% python3 -q
>>> import numpy as np
>>> import numpy.linalg as la
>>> np.set_printoptions(suppress=True, linewidth=140)
>>> E = np.load("data.npy")
>>> print(E)
[[0 4 0]
 [0 0 3]
 [0 0 0]]
>>> print(np.unique(E.round(6), axis=0).shape)
(3, 3)
>>> print(np.allclose(E[:-1].T @ la.lstsq(E[:-1].T, E[-1])[0], E[-1]))
True
>>> print(la.lstsq(E[:-1].T, E[-1])[2])
2
>>> print(round(float(np.trace(la.pinv(E) @ E)), 3))
2.0
>>> try:
...     la.inv(E)
... except la.LinAlgError as e:
...     print(e)
... 
Singular matrix
>>> Uu, s, vt = la.svd(E)
>>> print(s)
[4. 3. 0.]
>>> A2 = Uu[:, :2] @ np.diag(s[:2]) @ vt[:2]
>>> print(np.round(la.norm(E - A2, 2), 3), s[2])
0.0 0.0
>>> vec = np.array([3, 5, 3])
>>> h1 = np.maximum(E @ vec, 0)
>>> print(E * (h1 > 1e-9)[:, None])
[[0 4 0]
 [0 0 3]
 [0 0 0]]
>>> A2 = np.array([[8, 7], [0, 7]])
>>> C = np.array([[-2, -3], [-4, -5]])
>>> mat = np.kron(A2, C)
>>> print(mat)
[[-16 -24 -14 -21]
 [-32 -40 -28 -35]
 [  0   0 -14 -21]
 [  0   0 -28 -35]]
>>> u = np.array([1, 4, 3, -5])
>>> A2 = mat + np.outer(u, np.eye(4)[2])
>>> print(A2)
[[-16. -24. -13. -21.]
 [-32. -40. -24. -35.]
 [  0.   0. -11. -21.]
 [  0.   0. -33. -35.]]
>>> print(round(la.det(A2) / la.det(mat), 3), np.round(1 + la.solve(mat, u)[2], 3))
3.143 3.143
>>> print(la.matrix_rank(la.inv(A2) - la.inv(mat), tol=1e-8))
1
>>> u = np.array([0, 2])
>>> print(np.correlate(A2[3], A2[0], "full"))
[   0.    0.  693. 1164. 1247. 1368.  560.]
>>> print(np.cross(A2[3, :3], A2[0, :3]))
[-792.  528.    0.]
>>> print(np.polyval(u, A2[3]))
[2. 2. 2. 2.]
>>> print(np.convolve(A2[3], u))
[  0.   0.   0. -66. -70.]
>>> A2 = la.invert(mat)
Traceback (most recent call last):
  File "<python-input-31>", line 1, in <module>
    A2 = la.invert(mat)
         ^^^^^^^^^
AttributeError: module 'numpy.linalg' has no attribute 'invert'
>>> A2 = la.inv(mat)
>>> print(np.round(la.det(mat) * la.det(A2), 3))
1.0
>>> print((np.abs(A2) > 1e-9).astype(int))
[[1 1 1 1]
 [1 1 1 1]
 [0 0 1 1]
 [0 0 1 1]]
>>> print(np.round(la.slogdet(mat)[0], 3))
1.0
>>> data = np.load("a.npy")
>>> print(data)
[[ 0.7  0.6 -0.5]
 [ 0.4 -1.5  1.7]
 [-1.2  0.4 -0.5]
 [-1.5  0.3 -0.6]]
>>> P = data @ la.solve(data.T @ data, data.T)
>>> print(np.round(np.diag(P), 3))
[0.442 0.858 0.988 0.712]
>>> print(P.round(3))
[[ 0.442 -0.281  0.082 -0.401]
 [-0.281  0.858  0.041 -0.202]
 [ 0.082  0.041  0.988  0.059]
 [-0.401 -0.202  0.059  0.712]]
>>> print(np.round(P @ data[:, 1], 3))
[ 0.6 -1.5  0.4  0.3]
>>> A2 = np.c_[data[:, :1] @ np.array([[3]]), np.array([1, 1, 4, 3])]
>>> print(A2.round(3))
[[ 2.1  1. ]
 [ 1.2  1. ]
 [-3.6  4. ]
 [-4.5  3. ]]
>>> print(la.matrix_rank(np.c_[data, A2]))
4
>>> print(np.round(la.lstsq(data, A2[:, 0])[0], 3) + 0)
[3. 0. 0.]
>>> print(np.round(la.norm(A2 - data @ la.lstsq(data, A2)[0], axis=0), 3) + 0)
[0.    2.295]
